% ipython --no-banner

In [1]: import numpy as np

In [2]: np.set_printoptions(precision=3, suppress=True, linewidth=100, sign=" ")

In [3]: B = np.array([[2, 4, 2, 5], [3, 3, 0, 3], [1, 2, 4, 1], [1, 4, 3, 3]])

In [4]: M = B + B.T

In [5]: print(M)
[[ 4  7  3  6]
 [ 7  6  2  7]
 [ 3  2  8  4]
 [ 6  7  4  6]]

In [6]: M.reshape(4, 5)
---------------------------------------------------------------------------
ValueError                                Traceback (most recent call last)
Cell In[6], line 1
----> 1 M.reshape(4, 5)

ValueError: cannot reshape array of size 16 into shape (4,5)

In [7]: print(M.reshape(-1, 2))
[[ 4  7]
 [ 3  6]
 [ 7  6]
 [ 2  7]
 [ 3  2]
 [ 8  4]
 [ 6  7]
 [ 4  6]]

In [8]: T = M.reshape(4, 2, -1)

In [9]: print(T[:, 0])
[[ 4  7]
 [ 7  6]
 [ 3  2]
 [ 6  7]]

In [10]: print(np.swapaxes(T, 1, 2)[2])
[[ 3  8]
 [ 2  4]]

In [11]: print(T.transpose(1, 0, 2))
[[[ 4  7]
  [ 7  6]
  [ 3  2]
  [ 6  7]]

 [[ 3  6]
  [ 2  7]
  [ 8  4]
  [ 4  6]]]

In [12]: B = M / np.sqrt((M ** 2).mean(axis=1, keepdims=True))

In [13]: print(np.linalg.matrix_rank(B) == np.linalg.matrix_rank(M))
True

In [14]: print(np.linalg.norm(B, axis=1))
[ 2.  2.  2.  2.]

In [15]: print(B[0])
[ 0.763  1.335  0.572  1.144]

In [16]: m1 = np.load("data.npy")

In [17]: print(m1)
[[-0.281 -0.241  2.664]
 [ 0.439  0.18  -0.529]
 [ 0.221  0.277  1.696]
 [ 0.041 -0.313  5.056]
 [-0.051 -0.109  1.212]
 [-0.379  0.356 -3.844]
 [-0.24   0.134 -2.543]
 [-0.08   0.115 -1.048]
 [-0.093 -0.787  0.137]
 [-0.144  0.399  3.111]
 [-0.398  0.005 -2.996]
 [-0.344  0.281 -1.517]
 [ 0.637 -0.156  3.212]
 [-0.049 -0.277  6.083]
 [-0.138  0.081  1.189]
 [-0.219 -0.045  1.723]
 [ 0.017  0.    -0.677]
 [ 0.043 -0.005 -0.66 ]
 [-0.345 -0.02  -2.229]
 [-0.369  0.013 -2.483]
 [ 0.252 -0.345 -0.198]
 [ 0.338  0.316  0.247]]

In [18]: cen = m1 - m1.mean(axis=0)

In [19]: left, sig, VT = np.linalg.svd(cen, full_matrices=False)

In [20]: print(round(float((sig ** 2).sum() ** 2 / (sig ** 4).sum()), 3))
1.04

In [21]: print(sig ** 2 / (sig ** 2).sum())
[ 0.98   0.01   0.009]

In [22]: print((np.sign(left[:, 0]) == np.sign(left[0, 0])).astype(int))
[ 1  0  1  1  1  0  0  0  0  1  0  0  1  1  1  1  0  0  0  0  0  0]

In [23]: print(np.searchsorted(np.cumsum(sig ** 2) / (sig ** 2).sum(), 0.9) + 1)
1

In [24]: print(sig)
[ 11.927   1.233   1.154]

In [25]: print(np.abs(VT[0]).argmax())
2

In [26]: rng = np.random.default_rng(530)

In [27]: B = m1 + rng.integers(-2, 3, (22, 1)) @ rng.integers(-2, 3, (1, 3))

In [28]: print(B)
[[ 1.719  1.759  3.664]
 [-1.561 -1.82  -1.529]
 [-1.779 -1.723  0.696]
 [ 4.041  3.687  7.056]
 [-4.051 -4.109 -0.788]
 [-4.379 -3.644 -5.844]
 [ 3.76   4.134 -0.543]
 [-0.08   0.115 -1.048]
 [ 3.907  3.213  2.137]
 [ 1.856  2.399  4.111]
 [ 1.602  2.005 -1.996]
 [-4.344 -3.719 -3.517]
 [ 2.637  1.844  4.212]
 [-0.049 -0.277  6.083]
 [-0.138  0.081  1.189]
 [ 1.781  1.955  2.723]
 [ 2.017  2.     0.323]
 [-3.957 -4.005 -2.66 ]
 [-4.345 -4.02  -4.229]
 [-2.369 -1.987 -3.483]
 [ 4.252  3.655  1.802]
 [ 2.338  2.316  1.247]]

In [29]: print(np.abs(B - m1).sum(axis=1))
[  5.   5.   5.  10.  10.  10.  10.   0.  10.   5.   5.  10.   5.   0.   0.   5.   5.  10.  10.
   5.  10.   5.]

In [30]: print(np.linalg.matrix_rank(B - m1, tol=1e-8))
1
